$ python3 -q
>>> import numpy as np
>>> from numpy import linalg as LA
>>> np.set_printoptions(precision=2, suppress=True, linewidth=160, floatmode="fixed")
>>> tidy = lambda a: np.round(a, 2) + 0
>>> arr = np.load("layer8.npy")
>>> arr
array([[  5,   1,   1,   0,   0,   2],
       [  2,  -3,   1,   1,   0,   0],
       [  0,   2,   5,   1,   2,   2],
       [  0,   1,   1, -10,   2,   1],
       [  1,   1,   2,   0,  16,   0],
       [  1,   0,   0,   0,   2,  12]])
>>> np.diff(arr, axis=0)
array([[ -3,  -4,   0,   1,   0,  -2],
       [ -2,   5,   4,   0,   2,   2],
       [  0,  -1,  -4, -11,   0,  -1],
       [  1,   0,   1,  10,  14,  -1],
       [  0,  -1,  -2,   0, -14,  12]])
>>> arr - arr[0]
array([[  0,   0,   0,   0,   0,   0],
       [ -3,  -4,   0,   1,   0,  -2],
       [ -5,   1,   4,   1,   2,   0],
       [ -5,   0,   0, -10,   2,  -1],
       [ -4,   0,   1,   0,  16,  -2],
       [ -4,  -1,  -1,   0,   2,  10]])
>>> np.abs(arr).max()
np.int64(16)
>>> np.unravel_index(np.abs(arr).argmax(), arr.shape)
(np.int64(4), np.int64(4))
>>> tidy(LA.svd(arr, compute_uv=False))
array([17.04, 12.18, 10.04,  5.47,  4.87,  2.98])
>>> tidy(LA.norm(arr))
np.float64(24.54)
>>> np.count_nonzero(arr)
np.int64(25)
>>> tidy(arr.mean(axis=0))
array([ 1.50,  0.33,  1.67, -1.33,  3.67,  2.83])
>>> rng = np.random.default_rng(89)
>>> lab = rng.permutation(6)
>>> B = arr[:, lab] * rng.choice([-1, 1], 6)
>>> B
array([[ 0,  0, -5,  2,  1, -1],
       [ 0, -1, -2,  0, -3, -1],
       [ 2, -1,  0,  2,  2, -5],
       [ 2, 10,  0,  1,  1, -1],
       [16,  0, -1,  0,  1, -2],
       [ 2,  0, -1, 12,  0,  0]])
>>> Uu, _, VT = LA.svd(arr.T @ B)
>>> tidy(LA.lstsq(arr, B)[0])
array([[ 0.00,  0.00, -1.00,  0.00,  0.00,  0.00],
       [ 0.00,  0.00,  0.00,  0.00,  1.00,  0.00],
       [ 0.00,  0.00,  0.00,  0.00,  0.00, -1.00],
       [ 0.00, -1.00,  0.00,  0.00,  0.00,  0.00],
       [ 1.00,  0.00,  0.00,  0.00,  0.00,  0.00],
       [ 0.00,  0.00,  0.00,  1.00,  0.00,  0.00]])
>>> B = arr[0, 0] * arr[1:] - np.outer(arr[1:, 0], arr[0])
>>> B
array([[  0, -17,   3,   5,   0,  -4],
       [  0,  10,  25,   5,  10,  10],
       [  0,   5,   5, -50,  10,   5],
       [  0,   4,   9,   0,  80,  -2],
       [  0,  -1,  -1,   0,  10,  58]])
>>> LA.matrix_rank(B), LA.matrix_rank(arr)
(np.int64(5), np.int64(6))
>>> arr[:, 0] / arr[0, 0]
array([1.00, 0.40, 0.00, 0.00, 0.20, 0.20])
>>> np.flatnonzero(~B.round(6).any(axis=1))
array([], dtype=int64)
>>> Uu, sigma, VT = LA.svd(B, full_matrices=False)
>>> tidy(Uu.T @ B @ VT.T)
array([[84.06,  0.00,  0.00,  0.00,  0.00],
       [ 0.00, 58.59,  0.00,  0.00,  0.00],
       [ 0.00,  0.00, 49.99,  0.00,  0.00],
       [ 0.00,  0.00,  0.00, 25.88,  0.00],
       [ 0.00,  0.00,  0.00,  0.00, 16.22]])
>>> tidy(sigma / sigma[0])
array([1.00, 0.70, 0.59, 0.31, 0.19])
>>> tidy(sigma)
array([84.06, 58.59, 49.99, 25.88, 16.22])
>>> (sigma > 1e-8).sum()
np.int64(5)
>>> tidy(np.abs(VT[0]))
array([0.00, 0.08, 0.16, 0.11, 0.96, 0.17])
>>> tidy(Uu.T @ Uu)
array([[1.00, 0.00, 0.00, 0.00, 0.00],
       [0.00, 1.00, 0.00, 0.00, 0.00],
       [0.00, 0.00, 1.00, 0.00, 0.00],
       [0.00, 0.00, 0.00, 1.00, 0.00],
       [0.00, 0.00, 0.00, 0.00, 1.00]])
